>>> import numpy as np
>>> np.set_printoptions(precision=1, suppress=True, linewidth=140)
>>> def tidy(a):
...     return np.round(a, 1) + 0
... 
>>> A = np.load("run19.npy")
>>> print(A)
[[ 0.6  1.3  2.7]
 [ 0.3  3.   0.3]
 [ 1.1 -1.5  2.3]
 [-2.5 -1.3 -1. ]
 [-2.7  1.1  0.6]
 [ 2.8 -1.2  0.1]
 [-1.3  1.6  2.2]
 [-1.8  0.6  2.3]
 [-0.2  2.8  1.2]
 [-2.8  0.8 -0.6]]
>>> d = np.linalg.norm(A[:, None] - A[None], axis=-1)
>>> print(tidy(np.linalg.norm(A - A.mean(axis=0), axis=1)))
[2.2 2.6 3.1 3.4 2.1 4.1 1.6 1.7 2.1 2.7]
>>> print((d + 1e9 * np.eye(10)).round(6).argmin(axis=1))
[6 8 5 9 9 2 7 6 1 4]
>>> print(np.unravel_index(d.round(6).argmax(), d.shape))
(np.int64(5), np.int64(9))
>>> print(tidy(d[4]))
[3.9 3.6 4.9 2.9 0.  6.  2.2 2.  3.1 1.2]
>>> rng = np.random.default_rng(3081)
>>> labels = rng.permutation(3)
>>> M2 = A[:, labels] * rng.choice([-1, 1], 3)
>>> print(M2)
[[-2.7 -0.6  1.3]
 [-0.3 -0.3  3. ]
 [-2.3 -1.1 -1.5]
 [ 1.   2.5 -1.3]
 [-0.6  2.7  1.1]
 [-0.1 -2.8 -1.2]
 [-2.2  1.3  1.6]
 [-2.3  1.8  0.6]
 [-1.2  0.2  2.8]
 [ 0.6  2.8  0.8]]
>>> left, _, VT = np.linalg.svd(A.T @ M2)
>>> print(tidy(left @ VT))
[[ 0. -1.  0.]
 [ 0.  0.  1.]
 [-1.  0.  0.]]
>>> print(labels)
[2 0 1]
>>> F = np.loadtxt("w.csv", delimiter=",")
>>> print(F)
[[3. 0. 0. 0. 0.]
 [1. 5. 0. 0. 0.]
 [2. 1. 3. 0. 0.]
 [0. 4. 3. 3. 0.]
 [0. 3. 1. 3. 2.]]
>>> # triangular: eigenvalues sit on the diagonal
>>> print(np.prod(np.diag(F)), tidy(np.linalg.det(F)))
270.0 270.0
>>> print(F @ F)
[[ 9.  0.  0.  0.  0.]
 [ 8. 25.  0.  0.  0.]
 [13.  8.  9.  0.  0.]
 [10. 35. 18.  9.  0.]
 [ 5. 34. 14. 15.  4.]]
>>> print(tidy(np.sort(np.linalg.eigvals(F))))
[2. 3. 3. 3. 5.]
>>> Q, R = np.linalg.qr(F)
>>> print(np.allclose(R.T @ R, F.T @ F))
True
>>> M2 = F + rng.integers(-2, 3, (5, 4)) @ rng.integers(-2, 3, (4, 5))
>>> print(M2)
[[ 3.  0. -4.  5. -4.]
 [ 9.  3.  3.  9.  4.]
 [ 2. -1.  8. -4.  6.]
 [-1.  7.  1.  3.  0.]
 [ 6.  3.  6.  4.  6.]]
>>> print(np.linalg.matrix_rank(M2 - F, tol=1e-8))
4
>>> print(M2 - F)
[[ 0.  0. -4.  5. -4.]
 [ 8. -2.  3.  9.  4.]
 [ 0. -2.  5. -4.  6.]
 [-1.  3. -2.  0.  0.]
 [ 6.  0.  5.  1.  4.]]
>>> def softmax(z):
...     e = np.exp(z - z.max(axis=-1, keepdims=True))
...     return e / e.sum(axis=-1, keepdims=True)
... 
>>> print(tidy(softmax(F[0] + 5)))
[0.8 0.  0.  0.  0. ]
>>> S = F @ F.T / np.sqrt(5)
>>> print(tidy(softmax(S + np.triu(np.full(S.shape, -np.inf), 1))))
[[1.  0.  0.  0.  0. ]
 [0.  1.  0.  0.  0. ]
 [0.  0.  0.9 0.  0. ]
 [0.  0.  0.  1.  0. ]
 [0.  0.  0.  0.6 0.4]]
>>> print(tidy(softmax(S)[0] @ F))
[2.6 0.5 0.6 0.1 0. ]
>>> print(softmax(S).round(6).argmax(axis=1))
[0 1 2 3 3]
